% ipython --no-banner

In [1]: import numpy as np

In [2]: from numpy import linalg as LA

In [3]: np.set_printoptions(precision=2, suppress=True, linewidth=140)

In [4]: tidy = lambda a: np.round(a, 2) + 0

In [5]: arr = np.array([[0.0, -2.0, -2.0], [-2.0, 0.0, 0.0], [-2.0, 0.0, 0.0]])

In [6]: LA.cond(arr) > 100
Out[6]: np.True_

In [7]: tidy(LA.norm(arr, 2) / LA.norm(arr))
Out[7]: np.float64(0.71)

In [8]: LA.matrix_rank(arr, rtol=0.1)
Out[8]: np.int64(2)

In [9]: np.argsort(-LA.norm(arr, axis=0).round(6), kind="stable")[:3]
Out[9]: array([0, 1, 2])

In [10]: U, sv, VT = LA.svd(arr)

In [11]: V = VT[:(sv > 1e-8).sum()]

In [12]: rng = np.random.default_rng(476)

In [13]: x = arr[0] + 5 * arr[1] + rng.integers(2) * np.eye(3)[2]

In [14]: x
Out[14]: array([-10.,  -2.,  -1.])

In [15]: tidy(np.diag(V.T @ V))
Out[15]: array([1. , 0.5, 0.5])

In [16]: LA.matrix_rank(np.vstack([arr, x]))
Out[16]: np.int64(3)

In [17]: tidy(V.T @ V)
Out[17]: 
array([[1. , 0. , 0. ],
       [0. , 0.5, 0.5],
       [0. , 0.5, 0.5]])

In [18]: evals, V = LA.eigh(arr)

In [19]: x = np.array([2, 1, 0])

In [20]: tidy(V * np.abs(evals) @ V.T)
Out[20]: 
array([[2.83, 0.  , 0.  ],
       [0.  , 1.41, 1.41],
       [0.  , 1.41, 1.41]])

In [21]: tidy(V * np.maximum(evals, 0) @ V.T)
Out[21]: 
array([[ 1.41, -1.  , -1.  ],
       [-1.  ,  0.71,  0.71],
       [-1.  ,  0.71,  0.71]])

In [22]: K = np.array([[-1, -5, 0, 0], [3, 3, 0, 0], [0, 0, -1, -5], [0, 0, 3, 3]])

In [23]: A2 = np.array([[0, -1, 1], [-1, -1, 1]])

In [24]: C = np.kron(A2, K)

In [25]: tidy(LA.norm(C, 2)), tidy(LA.norm(A2, 2) * LA.norm(K, 2))
Out[25]: (np.float64(13.58), np.float64(13.58))

In [26]: x = np.array([-2, 0, 3, 3])

In [27]: rhs = K @ x

In [28]: beta, lr = np.zeros(4), 1 / LA.norm(K, 2) ** 2

In [29]: for i in range(50):
    ...:     beta -= lr * K.T @ (K @ beta - rhs)
    ...:     if i % 10 == 0: print(i, round(LA.norm(K @ beta - rhs), 2))
    ...: 
0 4.02
10 1.6
20 0.64
30 0.25
40 0.1

In [30]: tidy(LA.cond(K))
Out[30]: np.float64(3.37)

In [31]: tidy(beta)
Out[31]: array([-1.98, -0.01,  2.99,  3.01])

In [32]: F = np.load("test8.npy")

In [33]: F
Out[33]: 
array([[-2.,  1.,  0.,  0.,  0.],
       [ 2.,  3.,  0.,  0.,  0.],
       [ 0.,  0.,  9.,  7.,  4.],
       [ 0.,  0.,  9.,  9.,  0.],
       [ 0.,  0.,  0.,  0.,  6.]])

In [34]: np.allclose(F, F.T)
Out[34]: False

In [35]: tidy(np.sort(np.abs(LA.eigvals(F))))
Out[35]: array([ 1.06,  2.37,  3.37,  6.  , 16.94])

In [36]: F @ F
Out[36]: 
array([[  6.,   1.,   0.,   0.,   0.],
       [  2.,  11.,   0.,   0.,   0.],
       [  0.,   0., 144., 126.,  60.],
       [  0.,   0., 162., 144.,  36.],
       [  0.,   0.,   0.,   0.,  36.]])

In [37]: tidy(LA.det(F))
Out[37]: np.float64(-864.0)

In [38]: (F - F.T) / 2
Out[38]: 
array([[ 0. , -0.5,  0. ,  0. ,  0. ],
       [ 0.5,  0. ,  0. ,  0. ,  0. ],
       [ 0. ,  0. ,  0. , -1. ,  2. ],
       [ 0. ,  0. ,  1. ,  0. ,  0. ],
       [ 0. ,  0. , -2. ,  0. ,  0. ]])

In [39]: tidy(np.abs(LA.eigvals(F)).max())
Out[39]: np.float64(16.94)
